$ python -q
>>> import numpy as np
>>> from numpy import linalg as LA
>>> np.set_printoptions(precision=2, suppress=True, linewidth=140)
>>> data = np.load("layer2.npy")
>>> data
array([[ 0,  1,  2, -2,  2, -1, -2],
       [ 0,  0,  2,  2,  1,  2, -2],
       [ 0,  0,  0,  2, -1,  2,  0],
       [ 0,  0,  0,  0, -2,  1,  2],
       [ 0,  0,  0,  0,  0, -1,  0],
       [ 0,  0,  0,  0,  0,  0, -2],
       [ 0,  0,  0,  0,  0,  0,  0]])
>>> np.sort(LA.eigvals(data))
array([0., 0., 0., 0., 0., 0., 0.])
>>> try:
...     LA.inv(data)
... except LA.LinAlgError as e:
...     print(repr(e))
... 
LinAlgError('Singular matrix')
>>> [int(LA.matrix_rank(LA.matrix_power(data, p))) for p in range(1, 8)]
[6, 5, 4, 3, 2, 1, 0]
>>> Uu, sv, Vh = LA.svd(data)
>>> V = Vh[:(sv > 1e-8).sum()]
>>> rng = np.random.default_rng(25)
>>> x = data[2] + 4 * data[6] + rng.integers(2) * np.eye(7)[0]
>>> x
array([ 1.,  0.,  0.,  2., -1.,  2.,  0.])
>>> round(float(LA.norm(x - V.T @ V @ x)), 2)
1.0
>>> np.diag(V.T @ V)
array([0., 1., 1., 1., 1., 1., 1.])
>>> np.allclose(V.T @ V @ x, x)
False
>>> W0 = np.load("w.npy")
>>> W0
array([[6, 2, 4, 3, 1, 3, 3, 3, 2],
       [2, 4, 3, 1, 4, 4, 2, 1, 5],
       [4, 3, 0, 1, 4, 1, 3, 3, 4],
       [3, 1, 1, 6, 4, 5, 2, 1, 5],
       [1, 4, 4, 4, 6, 2, 2, 3, 5],
       [3, 4, 1, 5, 2, 6, 3, 3, 4],
       [3, 2, 3, 2, 2, 3, 4, 0, 1],
       [3, 1, 3, 1, 3, 3, 0, 2, 4],
       [2, 5, 4, 5, 5, 4, 1, 4, 6]])
>>> [round(float(LA.det(W0[:i, :i])), 2) + 0 for i in range(1, 10)]
[6.0, 20.0, -70.0, -335.0, -158.0, 10436.0, 23318.0, 41077.0, -36712.0]
>>> evals, V = LA.eigh(W0)
>>> np.abs(V[:, -1])
array([0.3 , 0.32, 0.27, 0.36, 0.38, 0.38, 0.23, 0.25, 0.45])
>>> print(np.round(V.T @ W0 @ V, 2) + 0)
[[-4.24  0.    0.    0.    0.    0.    0.    0.    0.  ]
 [ 0.   -3.65  0.    0.    0.    0.    0.    0.    0.  ]
 [ 0.    0.   -0.26  0.    0.    0.    0.    0.    0.  ]
 [ 0.    0.    0.    0.69  0.    0.    0.    0.    0.  ]
 [ 0.    0.    0.    0.    3.28  0.    0.    0.    0.  ]
 [ 0.    0.    0.    0.    0.    3.77  0.    0.    0.  ]
 [ 0.    0.    0.    0.    0.    0.    5.64  0.    0.  ]
 [ 0.    0.    0.    0.    0.    0.    0.    6.88  0.  ]
 [ 0.    0.    0.    0.    0.    0.    0.    0.   27.89]]
>>> (evals > 1e-8).sum(), (evals < -1e-8).sum()
(np.int64(6), np.int64(3))
>>> np.unique(evals.round(6) + 0, return_counts=True)[1]
array([1, 1, 1, 1, 1, 1, 1, 1, 1])
>>> np.round(V.T @ V, 2) + 0
array([[1., 0., 0., 0., 0., 0., 0., 0., 0.],
       [0., 1., 0., 0., 0., 0., 0., 0., 0.],
       [0., 0., 1., 0., 0., 0., 0., 0., 0.],
       [0., 0., 0., 1., 0., 0., 0., 0., 0.],
       [0., 0., 0., 0., 1., 0., 0., 0., 0.],
       [0., 0., 0., 0., 0., 1., 0., 0., 0.],
       [0., 0., 0., 0., 0., 0., 1., 0., 0.],
       [0., 0., 0., 0., 0., 0., 0., 1., 0.],
       [0., 0., 0., 0., 0., 0., 0., 0., 1.]])
>>> print(np.round(V @ np.diag(evals) @ V.T, 2) + 0)
[[6. 2. 4. 3. 1. 3. 3. 3. 2.]
 [2. 4. 3. 1. 4. 4. 2. 1. 5.]
 [4. 3. 0. 1. 4. 1. 3. 3. 4.]
 [3. 1. 1. 6. 4. 5. 2. 1. 5.]
 [1. 4. 4. 4. 6. 2. 2. 3. 5.]
 [3. 4. 1. 5. 2. 6. 3. 3. 4.]
 [3. 2. 3. 2. 2. 3. 4. 0. 1.]
 [3. 1. 3. 1. 3. 3. 0. 2. 4.]
 [2. 5. 4. 5. 5. 4. 1. 4. 6.]]
>>> LA.eigvalsh(W0 + 4 * np.eye(9))
array([-0.24,  0.35,  3.74,  4.69,  7.28,  7.77,  9.64, 10.88, 31.89])
>>> LA.eigvalsh(W0 @ W0)
array([  0.07,   0.47,  10.74,  13.29,  14.2 ,  18.  ,  31.76,  47.38, 778.1 ])
>>> u = np.array([3, 3, 0])
>>> print(np.convolve(W0[7], u))
[ 9 12 12 12 12 18  9  6 18 12  0]
>>> arr = np.loadtxt("sample9.csv", delimiter=",")
>>> arr
array([[ 0.6 ,  0.2 ,  0.4 ,  1.57,  1.  , -2.  ],
       [-0.1 , -0.5 ,  1.4 , -0.44,  0.2 ,  0.4 ],
       [ 1.1 , -0.2 , -0.9 ,  3.79, -0.2 , -0.5 ],
       [-0.3 , -0.2 ,  0.4 , -1.13, -0.9 ,  1.1 ],
       [-1.  ,  0.  ,  0.8 , -2.88,  0.8 ,  0.1 ],
       [-0.5 , -0.3 ,  0.6 , -0.94,  0.8 ,  0.5 ],
       [-0.2 , -0.6 ,  0.1 , -0.53, -2.3 ,  0.1 ],
       [ 1.1 ,  1.2 ,  0.3 ,  3.45,  0.3 ,  0.6 ],
       [ 0.4 , -1.5 ,  1.  ,  1.4 , -1.3 ,  0.2 ],
       [-0.2 ,  0.4 ,  1.1 , -0.6 , -0.8 ,  0.7 ],
       [ 0.2 , -0.3 ,  1.  ,  0.13,  0.2 ,  0.5 ],
       [-1.8 , -1.1 , -0.6 , -5.58,  1.2 , -0.7 ],
       [ 0.9 , -1.  ,  0.4 ,  2.61, -0.1 ,  0.  ],
       [ 2.2 , -2.1 , -0.5 ,  6.55,  0.8 , -1.2 ],
       [-0.5 , -0.7 ,  0.3 , -1.24, -1.3 ,  0.5 ],
       [ 1.5 ,  0.3 ,  1.6 ,  4.65, -1.5 , -0.9 ],
       [ 2.5 , -1.1 ,  1.7 ,  8.04,  0.2 , -0.3 ],
       [ 0.8 , -0.6 , -1.  ,  2.31, -1.  , -0.4 ],
       [ 0.4 , -0.6 , -1.2 ,  0.99,  0.  , -0.3 ],
       [-0.4 ,  0.8 , -1.1 , -0.81, -0.7 ,  0.4 ],
       [-0.9 ,  2.2 ,  0.8 , -2.6 , -2.1 , -0.4 ],
       [-1.4 , -0.2 , -1.9 , -3.96,  0.7 ,  1.5 ],
       [-1.8 , -0.5 ,  2.2 , -5.62,  0.7 , -0.3 ],
       [-1.7 , -0.6 ,  0.1 , -5.27,  1.8 , -0.5 ],
       [-1.  ,  1.5 ,  0.1 , -2.37, -0.3 ,  0.2 ],
       [-1.1 , -1.2 ,  0.2 , -3.37,  1.3 ,  0.3 ],
       [-0.9 , -0.2 , -2.1 , -2.37, -1.3 , -1.  ],
       [ 0.8 , -2.2 , -1.6 ,  2.46, -1.  ,  0.1 ],
       [ 0.1 , -1.2 , -0.5 , -0.01,  0.5 ,  0.4 ]])
>>> B = np.c_[arr[:, :5] @ np.array([[6, 9, -9, 1, 0],
...     [-3, 7, 1, 1, 3],
...     [-6, 0, -7, 2, -3],
...     [5, 2, 4, 6, 0],
...     [-2, 0, -5, -1, 1]]), np.array([-4, 2, -3, -4, -4, -3, 2, -5, 3, -3, 1, -4, 0, 4, 1, 1, -1, -1, -3, 1, 0, 0, -2, -2, 2, 3, 1, 5, -1])]
>>> print(B.round(2) + 0)
[[  6.45   9.94  -6.72  10.02   0.4   -4.  ]
 [-10.1   -5.28 -12.16  -0.64  -5.5    2.  ]
 [ 31.95  16.08  12.36  22.04   1.9   -3.  ]
 [ -7.45  -6.36  -0.32  -5.58  -2.7   -4.  ]
 [-26.8  -14.76 -12.12 -17.48  -1.6   -4.  ]
 [-12.    -8.48  -7.76  -6.04  -1.9   -3.  ]
 [  1.95  -7.06   9.88  -1.48  -4.4    2.  ]
 [ 17.85  25.2    1.5   23.3    3.    -5.  ]
 [ 10.5   -4.1    0.    10.6   -8.8    3.  ]
 [-10.4   -0.2   -3.9   -0.4   -2.9   -3.  ]
 [ -3.65  -0.04  -9.58   2.48  -3.7    1.  ]
 [-34.2  -35.06  -9.02 -38.78  -0.3   -4.  ]
 [ 19.25   6.32  -0.96  16.46  -4.3    0.  ]
 [ 53.65  18.2    3.8   37.6   -4.     4.  ]
 [ -6.3  -11.88   3.24  -6.74  -4.3    1.  ]
 [ 24.75  24.9    1.7   34.4   -5.4    1.  ]
 [ 47.9   30.88  -4.34  52.84  -8.2   -1.  ]
 [ 26.15   7.62  13.44  13.06   0.2   -1.  ]
 [ 16.35   1.38   8.16   3.34   1.8   -3.  ]
 [ -0.85   0.38  12.36  -5.96   5.     1.  ]
 [-25.6    2.1    4.8  -10.6    2.1    0.  ]
 [-17.6  -21.92   6.36 -29.86   5.8    0.  ]
 [-52.   -30.94 -25.68 -32.32  -7.4   -2.  ]
 [-38.95 -30.04 -16.08 -35.52  -0.3   -2.  ]
 [-22.35  -3.24   1.82 -13.22   3.9    2.  ]
 [-23.65 -25.04 -12.68 -23.42  -2.9    3.  ]
 [ -1.45 -14.24  19.62 -18.22   4.4    1.  ]
 [ 35.3   -3.28  16.64  11.16  -2.8    5.  ]
 [  6.15  -7.52  -1.14  -2.66  -1.6   -1.  ]]
>>> np.round(LA.norm(B - arr @ LA.lstsq(arr, B)[0], axis=0), 2) + 0
array([ 0.  ,  0.  ,  0.  ,  0.  ,  0.  , 12.91])
>>> LA.norm(LA.qr(arr)[0].T @ B, axis=0) ** 2 / ((B ** 2).sum(axis=0) + 1e-12)
array([1.  , 1.  , 1.  , 1.  , 1.  , 0.21])
>>> print(LA.matrix_rank(B))
6
